>>> import numpy as np
>>> from numpy import linalg as LA
>>> np.set_printoptions(precision=3, suppress=True, linewidth=120)
>>> Y = np.array([[1, -1, -2, 1, 1, -2],
...     [-1, -1, 2, -1, -1, 1],
...     [-1, -1, -2, 2, -1, -2],
...     [0, -1, -1, 0, 1, 0],
...     [-1, 2, 2, 1, -2, -2],
...     [-2, 2, -1, -1, -1, -2]])
>>> W2 = np.array([[-5, -4, 5], [2, -3, -1], [-4, 0, 5]])
>>> W0 = np.block([[Y, np.array([[1, 2, 0], [1, 3, 3], [1, 1, 0], [3, 1, 2], [2, 0, 3], [0, 1, 0]])], [np.zeros((3, 6)), W2]])
>>> print(W0)
[[ 1. -1. -2.  1.  1. -2.  1.  2.  0.]
 [-1. -1.  2. -1. -1.  1.  1.  3.  3.]
 [-1. -1. -2.  2. -1. -2.  1.  1.  0.]
 [ 0. -1. -1.  0.  1.  0.  3.  1.  2.]
 [-1.  2.  2.  1. -2. -2.  2.  0.  3.]
 [-2.  2. -1. -1. -1. -2.  0.  1.  0.]
 [ 0.  0.  0.  0.  0.  0. -5. -4.  5.]
 [ 0.  0.  0.  0.  0.  0.  2. -3. -1.]
 [ 0.  0.  0.  0.  0.  0. -4.  0.  5.]]
>>> r0, r1 = W0[6], W0[5]
>>> print(r0 @ r1)
-4.0
>>> p = (r0 @ r1) / (r0 @ r0) * r0
>>> print(p)
[-0.    -0.    -0.    -0.    -0.    -0.     0.303  0.242 -0.303]
>>> print(np.outer(r0, r1))
[[ -0.   0.  -0.  -0.  -0.  -0.   0.   0.   0.]
 [ -0.   0.  -0.  -0.  -0.  -0.   0.   0.   0.]
 [ -0.   0.  -0.  -0.  -0.  -0.   0.   0.   0.]
 [ -0.   0.  -0.  -0.  -0.  -0.   0.   0.   0.]
 [ -0.   0.  -0.  -0.  -0.  -0.   0.   0.   0.]
 [ -0.   0.  -0.  -0.  -0.  -0.   0.   0.   0.]
 [ 10. -10.   5.   5.   5.  10.  -0.  -5.  -0.]
 [  8.  -8.   4.   4.   4.   8.  -0.  -4.  -0.]
 [-10.  10.  -5.  -5.  -5. -10.   0.   5.   0.]]
>>> print(LA.matrix_rank(np.outer(r0, r1)))
1
>>> print((r1 - p) @ r0)
0.0
>>> print(round(LA.norm(r0 + r1) ** 2 + LA.norm(r0 - r1) ** 2, 3))
164.0
>>> data = np.loadtxt("mat.csv", delimiter=",")
>>> print(data)
[[ 0.716 -0.887  0.894 -0.05  -0.696 -0.327 -0.319  0.983  0.207 -0.976  0.523]
 [-0.8    0.972 -0.515 -0.537 -0.664  0.592 -0.371 -0.119  0.139 -0.217  0.976]
 [ 0.976 -0.998  0.996  0.1   -0.901 -0.726 -0.493  1.     0.363 -1.     0.414]
 [-0.947  0.997 -0.937 -0.501 -0.1    0.735 -0.119 -0.965 -0.03   0.912  0.935]
 [-0.885  0.991 -0.635 -0.635 -0.753  0.696 -0.446 -0.207  0.168 -0.217  0.992]
 [ 0.964 -0.997  0.99   0.197 -0.778 -0.706 -0.345  0.999  0.273 -0.998 -0.08 ]
 [-0.664  0.914 -0.371 -0.422 -0.551  0.462 -0.291 -0.03   0.11  -0.217  0.93 ]
 [-0.537  0.701 -0.824  0.149  0.716  0.178  0.345 -0.969 -0.207  0.963 -0.716]
 [ 0.462 -0.789 -0.06   0.422  0.696 -0.363  0.371 -0.598 -0.168  0.706 -0.945]
 [ 0.    -0.03  -0.09   0.05   0.139 -0.02   0.06  -0.207 -0.03   0.217 -0.217]
 [ 0.1   -0.327 -0.371  0.291  0.641 -0.159  0.319 -0.77  -0.159  0.8   -0.856]
 [ 0.604 -0.658  0.967 -0.501 -0.97  -0.06  -0.701  0.999  0.438 -0.999  0.991]
 [-0.885  0.975 -0.979  0.1    0.885  0.478  0.493 -0.999 -0.327  0.998 -0.762]
 [ 0.197 -0.11   0.731 -0.336 -0.814  0.06  -0.446  0.96   0.245 -0.963  0.925]
 [-0.762  0.922 -0.905  0.     0.664  0.38   0.291 -0.984 -0.197  0.976 -0.38 ]
 [-0.197  0.438  0.149 -0.245 -0.493  0.178 -0.235  0.515  0.11  -0.578  0.77 ]
 [-0.1    0.01  -0.537  0.245  0.653 -0.06   0.319 -0.859 -0.168  0.867 -0.814]
 [-1.     1.    -1.    -0.8    0.414  0.976  0.    -1.    -0.217  1.     0.996]
 [-0.462  0.68  -0.578 -0.05   0.254  0.217  0.09  -0.757 -0.07   0.706  0.02 ]
 [-0.935  0.993 -0.979 -0.149  0.735  0.629  0.319 -0.998 -0.245  0.996 -0.02 ]
 [ 0.664 -0.932  0.03   0.572  0.827 -0.523  0.493 -0.67  -0.226  0.8   -0.988]
 [ 0.716 -0.937  0.493  0.422  0.493 -0.493  0.264  0.264 -0.09   0.    -0.925]
 [ 0.1    0.02   0.598 -0.291 -0.726  0.08  -0.371  0.905  0.197 -0.912  0.876]
 [ 0.862 -0.973  0.944  0.1   -0.641 -0.508 -0.264  0.991  0.197 -0.984  0.08 ]
 [-0.956  0.996 -0.989 -0.149  0.8    0.675  0.371 -0.999 -0.282  0.998 -0.1  ]
 [-0.462  0.611 -0.77   0.149  0.675  0.139  0.319 -0.95  -0.188  0.943 -0.696]
 [-0.197  0.11  -0.731  0.336  0.814 -0.06   0.446 -0.96  -0.245  0.963 -0.925]
 [ 0.537 -0.598  0.937 -0.422 -0.94  -0.06  -0.617  0.997  0.371 -0.997  0.977]
 [ 0.834 -0.96   0.937  0.05  -0.675 -0.462 -0.291  0.99   0.207 -0.984  0.254]
 [ 0.885 -0.988  0.834  0.462  0.273 -0.641  0.178  0.851 -0.02  -0.706 -0.927]]
>>> d = LA.norm(data[:, None] - data[None], axis=-1)
>>> print(d.shape)
(30, 30)
>>> print(LA.matrix_rank(d ** 2))
13
>>> print(d.mean(axis=1).argmax())
17
>>> print(np.abs(data).max())
1.0
>>> print(np.round(LA.norm(data), 3))
11.811
>>> K = np.loadtxt("layer1.csv", delimiter=",")
>>> print(K)
[[ 0.61   1.388 -2.622 -2.432 -0.214  0.824 -0.988 -2.593 -0.019 -4.615  0.605 -0.578 -0.381  2.202  2.783]
 [-0.5    1.384 -2.495 -3.81  -0.489 -0.469  0.689 -2.494  1.003 -4.107 -0.373 -2.165  0.111  3.798  0.919]
 [ 0.473 -1.422  2.502  3.775  0.511  0.505 -0.719  2.532 -0.989  4.083  0.406  2.197 -0.1   -3.799 -0.899]
 [ 1.908 -0.702  1.104  3.996  0.68   2.196 -2.905  1.11  -2.039  1.296  1.729  3.48  -0.835 -4.318  2.379]
 [ 2.997 -0.675  0.966  5.362  0.983  3.509 -4.59   1.001 -2.966  0.769  2.711  5.085 -1.276 -5.891  4.292]
 [ 1.296 -2.102  3.711  6.401  0.941  1.382 -1.908  3.692 -2.019  5.913  1.107  4.112 -0.427 -6.488 -0.413]
 [-0.604 -1.397  2.58   2.392  0.201 -0.777  1.015  2.625 -0.013  4.573 -0.587  0.623  0.397 -2.201 -2.794]
 [ 0.907  2.1   -3.865 -3.599 -0.308  1.202 -1.507 -3.937 -0.033 -6.902  0.865 -0.891 -0.62   3.307  4.222]
 [-2.71   1.379 -2.321 -6.621 -1.107 -3.112  4.091 -2.322  3.006 -3.104 -2.386 -5.398  1.105  7.013 -2.909]
 [-1.148  0.001  0.127 -1.397 -0.27  -1.318  1.681  0.105  0.974  0.485 -0.977 -1.616  0.475  1.622 -1.889]
 [-0.889 -2.093  3.882  3.65   0.271 -1.197  1.492  3.953  0.005  6.883 -0.867  0.929  0.627 -3.265 -4.203]
 [ 1.913 -0.734  1.099  4.013  0.717  2.212 -2.888  1.149 -1.973  1.272  1.686  3.489 -0.812 -4.265  2.384]
 [ 0.525 -1.399  2.517  3.818  0.486  0.469 -0.725  2.518 -0.996  4.074  0.353  2.184 -0.141 -3.799 -0.923]
 [ 3.01  -0.686  1.015  5.424  0.981  3.524 -4.589  0.999 -3.037  0.802  2.698  5.12  -1.301 -5.897  4.303]
 [ 2.37  -2.072  3.653  7.797  1.217  2.672 -3.598  3.574 -2.991  5.373  2.098  5.689 -0.911 -8.077  1.486]
 [-0.307 -0.695  1.263  1.204  0.112 -0.368  0.512  1.324 -0.004  2.344 -0.3    0.3    0.208 -1.1   -1.422]
 [ 1.4    0.674 -1.405  0.227  0.206  1.702 -2.178 -1.432 -0.997 -2.8    1.292  1.281 -0.66  -0.504  3.294]
 [ 3.892  1.426 -2.925  1.797  0.707  4.708 -6.07  -2.864 -3.003 -6.115  3.589  4.205 -1.903 -2.649  8.512]
 [ 3.597  0.719 -1.617  3.017  0.793  4.301 -5.61  -1.599 -3.001 -3.8    3.317  4.484 -1.713 -3.708  7.106]
 [ 2.998 -0.708  0.962  5.391  1.029  3.495 -4.589  0.982 -2.998  0.826  2.706  5.095 -1.293 -5.885  4.308]
 [-0.583 -1.426  2.588  2.403  0.193 -0.768  0.993  2.613  0.019  4.617 -0.577  0.578  0.386 -2.205 -2.804]
 [ 2.426 -2.1    3.596  7.771  1.216  2.725 -3.593  3.569 -3.013  5.411  2.075  5.685 -0.903 -8.123  1.478]
 [ 1.888 -0.698  1.152  4.015  0.727  2.194 -2.899  1.087 -1.995  1.267  1.714  3.51  -0.807 -4.308  2.374]
 [ 2.004  2.097 -4.008 -2.225  0.023  2.503 -3.213 -3.973 -0.983 -7.436  1.857  0.685 -1.083  1.697  6.098]
 [ 1.64  -1.41   2.41   5.197  0.815  1.784 -2.382  2.401 -2.011  3.627  1.403  3.801 -0.56  -5.419  1.008]
 [ 2.376 -2.095  3.606  7.791  1.187  2.703 -3.57   3.578 -3.012  5.403  2.122  5.728 -0.918 -8.111  1.489]
 [ 2.019  2.089 -4.007 -2.18  -0.005  2.528 -3.189 -3.982 -1.014 -7.39   1.898  0.703 -1.142  1.709  6.105]
 [-1.943  0.683 -1.106 -3.986 -0.696 -2.197  2.917 -1.071  1.997 -1.32  -1.724 -3.467  0.78   4.304 -2.429]
 [-2.724  1.42  -2.305 -6.603 -1.063 -3.094  4.114 -2.326  3.007 -3.119 -2.388 -5.4    1.144  6.971 -2.903]
 [-1.576  1.377 -2.411 -5.191 -0.777 -1.802  2.426 -2.4    1.995 -3.594 -1.427 -3.812  0.645  5.401 -0.982]
 [-2.195 -0.005  0.22  -2.832 -0.605 -2.59   3.393  0.197  2.025  1.009 -1.974 -3.211  0.976  3.172 -3.817]
 [ 0.009  0.023 -0.013  0.014 -0.011 -0.033 -0.026 -0.023  0.045 -0.018 -0.001 -0.016  0.003  0.023 -0.011]
 [-1.128 -0.008  0.118 -1.405 -0.329 -1.305  1.701  0.108  0.972  0.528 -1.019 -1.588  0.507  1.566 -1.918]
 [-1.593  1.379 -2.392 -5.231 -0.809 -1.777  2.398 -2.358  2.025 -3.617 -1.404 -3.793  0.657  5.407 -1.023]
 [-0.019  0.015  0.007 -0.036 -0.068  0.019  0.     0.029  0.002 -0.007 -0.009 -0.048  0.033  0.016 -0.003]
 [ 1.052  0.032 -0.114  1.391  0.282  1.307 -1.695 -0.106 -0.996 -0.495  1.003  1.616 -0.496 -1.639  1.867]]
>>> Y = np.c_[K[:, :14] @ np.array([[3, 7, 5, 2, 1, 2, 1, 4, 3, 2, 2, 9, 6, 4],
...     [3, 7, 3, 6, 8, 9, 7, 4, 0, 9, 6, 1, 8, 9],
...     [4, 3, 3, 0, 2, 1, 6, 7, 0, 3, 5, 0, 3, 1],
...     [0, 3, 9, 4, 4, 8, 8, 0, 9, 5, 0, 9, 8, 3],
...     [9, 5, 1, 0, 4, 6, 2, 6, 3, 0, 8, 2, 3, 6],
...     [8, 9, 9, 2, 7, 9, 1, 4, 0, 6, 5, 8, 0, 8],
...     [8, 7, 4, 2, 1, 2, 1, 3, 3, 7, 6, 1, 8, 2],
...     [4, 2, 5, 4, 7, 6, 6, 2, 0, 8, 7, 9, 3, 2],
...     [7, 1, 4, 4, 7, 6, 9, 1, 6, 1, 5, 0, 7, 7],
...     [7, 6, 6, 6, 3, 4, 6, 7, 6, 1, 4, 7, 6, 8],
...     [9, 0, 3, 9, 1, 4, 8, 3, 6, 6, 5, 9, 3, 0],
...     [5, 7, 0, 5, 8, 9, 3, 7, 6, 1, 0, 8, 2, 7],
...     [4, 9, 7, 3, 8, 5, 9, 9, 0, 1, 4, 5, 1, 0],
...     [1, 4, 9, 6, 7, 9, 9, 4, 9, 0, 9, 7, 9, 7]]), np.array([5, 5, 2, 5, 3, 4, 3, 2, 5, 4, 2, 3, 0, 4, 0, 1, 2, 1, 2, 5, 3, 3, 2, 2, 5, 4, 5, 4, 1, 5, 0, 4, 0, 4, 3, 4])]
>>> print(Y)
[[ -47.309  -33.308  -41.055  -24.022  -23.116  -23.211  -49.378  -45.676  -31.488  -30.993  -22.469  -51.146  -36.61
   -22.525    5.   ]
 [ -51.613  -42.161  -41.337  -29.163  -27.185  -38.91   -41.897  -49.489  -34.86   -40.418   -3.404  -86.178  -22.107
   -28.169    5.   ]
 [  52.274   42.111   41.289   29.301   27.7     39.319   42.076   49.804   34.761   40.409    3.773   86.659   21.441
    28.18     2.   ]
 [  33.024   34.101   21.184   22.778   19.719   43.413   10.217   30.714   22.947   34.787  -26.684   96.519  -10.805
    22.693    5.   ]
 [  38.483   43.801   22.257   28.634   25.38    60.576    4.215   35.313   27.003   44.437  -44.672  131.858  -24.532
    29.505    3.   ]
 [  81.04    68.313   62.465   47.016   43.657   67.46    59.828   77.269   54.882   65.505   -3.639  148.128   26.007
    45.989    4.   ]
 [  47.669   33.831   41.045   24.157   23.497   23.577   48.881   45.816   31.131   31.42    22.569   51.811   36.094
    22.484    3.   ]
 [ -71.787  -50.522  -61.88   -36.572  -35.314  -35.311  -74.197  -68.803  -47.118  -46.965  -34.131  -77.676  -54.623
   -33.789    2.   ]
 [ -62.413  -61.1    -43.232  -40.631  -37.088  -72.562  -28.908  -58.701  -42.942  -60.395   33.346 -158.287    5.968
   -41.098    5.   ]
 [  -5.177   -9.739   -1.014   -5.642   -4.842  -16.521    6.783   -4.449   -3.99    -9.736   18.839  -35.959   13.916
    -6.499    4.   ]
 [  71.494   51.043   62.724   37.117   36.009   36.227   74.959   69.137   47.787   47.409   34.225   78.881   55.208
    34.126    2.   ]
 [  33.773   34.878   22.324   23.051   21.05    44.701   11.262   31.237   23.802   34.922  -25.552   97.258   -9.839
    23.637    3.   ]
 [  51.124   41.77    41.079   28.828   27.121   38.807   41.598   49.18    34.719   40.222    3.076   86.218   21.832
    28.049    0.   ]
 [  38.473   44.399   22.767   28.727   25.362   60.951    4.222   35.828   27.447   44.796  -44.858  132.848  -24.25
    29.769    4.   ]
 [  85.627   77.094   63.007   52.346   48.245   83.61    53.39    81.337   58.461   75.222  -22.211  182.72    11.937
    51.837    0.   ]
 [  24.414   17.499   21.177   12.488   12.195   12.346   24.85    23.293   15.927   15.956   11.715   26.534   18.467
    11.916    1.   ]
 [ -18.77    -7.564  -19.566   -6.687   -7.221    4.562  -31.222  -18.603  -11.553   -6.128  -30.016    9.727  -32.246
    -5.366    2.   ]
 [ -32.496   -6.45   -39.482   -7.631   -9.6     25.726  -69.79   -33.396  -20.025   -1.608  -78.54    54.937  -78.948
    -4.143    1.   ]
 [  -9.145    9.956  -18.705    4.644    1.781   37.318  -44.863  -10.632   -3.879   13.515  -67.425   80.842  -60.652
     7.066    2.   ]
 [  38.723   43.976   22.375   28.656   25.107   60.622    4.103   35.635   27.642   44.034  -44.688  132.296  -24.321
    29.767    5.   ]
 [  47.802   33.561   41.42    24.195   23.161   23.283   49.096   45.678   31.413   31.164   22.548   51.951   36.245
    22.537    3.   ]
 [  85.789   77.604   62.982   51.943   47.843   83.174   52.218   81.296   57.927   74.976  -22.755  183.089   11.283
    51.892    3.   ]
 [  33.773   34.775   21.592   22.915   20.662   44.335   11.159   31.53    23.487   34.851  -25.988   96.503  -10.21
    23.342    2.   ]
 [ -66.524  -41.55   -61.19   -31.099  -30.184  -18.717  -80.693  -64.715  -43.572  -37.2    -52.273  -42.187  -68.944
   -27.699    2.   ]
 [  57.77    52.332   42.557   35.172   32.343   55.856   35.723   54.95    39.141   50.318  -14.718  122.943    8.123
    34.684    5.   ]
 [  86.018   77.382   62.967   52.612   48.087   83.599   52.859   81.311   58.545   75.455  -22.66   183.414   11.616
    51.849    4.   ]
 [ -66.055  -41.24   -60.513  -30.369  -30.309  -18.21   -80.473  -64.637  -42.582  -36.548  -52.198  -40.944  -68.207
   -27.152    5.   ]
 [ -33.68   -35.028  -21.922  -23.195  -20.451  -44.035  -11.168  -31.585  -23.388  -34.672   26.075  -96.832   10.104
   -23.471    4.   ]
 [ -61.572  -60.194  -42.888  -40.524  -36.411  -71.876  -28.42   -58.025  -43.107  -59.668   33.909 -158.229    6.276
   -40.69     1.   ]
 [ -56.957  -50.964  -41.733  -35.152  -32.015  -55.714  -35.308  -53.784  -38.919  -50.305   15.238 -122.135   -7.574
   -34.585    5.   ]
 [  -9.46   -18.352   -1.564  -11.061   -9.349  -33.024   13.395   -8.516   -8.067  -19.193   37.37   -71.319   28.123
   -12.297    0.   ]
 [  -0.484   -0.409   -0.029    0.132    0.078    0.043    0.46    -0.362    0.309   -0.3     -0.112   -0.376    0.383
     0.064    4.   ]
 [  -5.314   -9.229   -1.043   -5.838   -4.887  -16.914    6.327   -4.271   -4.461   -9.753   18.09   -35.912   13.567
    -6.603    0.   ]
 [ -56.665  -51.022  -41.635  -34.816  -31.371  -55.337  -34.797  -53.6    -39.162  -49.998   15.581 -121.86    -7.872
   -34.499    4.   ]
 [  -0.536   -0.241    0.209   -0.098    0.011   -0.422    0.098   -0.29    -0.813    0.21     0.054   -0.44    -0.352
    -0.506    3.   ]
 [   4.853    8.841    0.1      5.491    4.517   16.204   -7.017    4.001    3.453    9.781  -19.075   34.927  -14.626
     6.008    4.   ]]
>>> print(np.round(LA.norm(Y - K @ LA.lstsq(K, Y)[0], axis=0), 3) + 0)
[ 0.     0.     0.     0.     0.     0.     0.     0.     0.     0.     0.     0.     0.     0.    14.346]
>>> print(LA.norm(LA.qr(K)[0].T @ Y, axis=0) ** 2 / ((Y ** 2).sum(axis=0) + 1e-12))
[1.    1.    1.    1.    1.    1.    1.    1.    1.    1.    1.    1.    1.    1.    0.502]
>>> print(LA.matrix_rank(np.c_[K, Y]))
16
>>> print(LA.matrix_rank(Y))
15
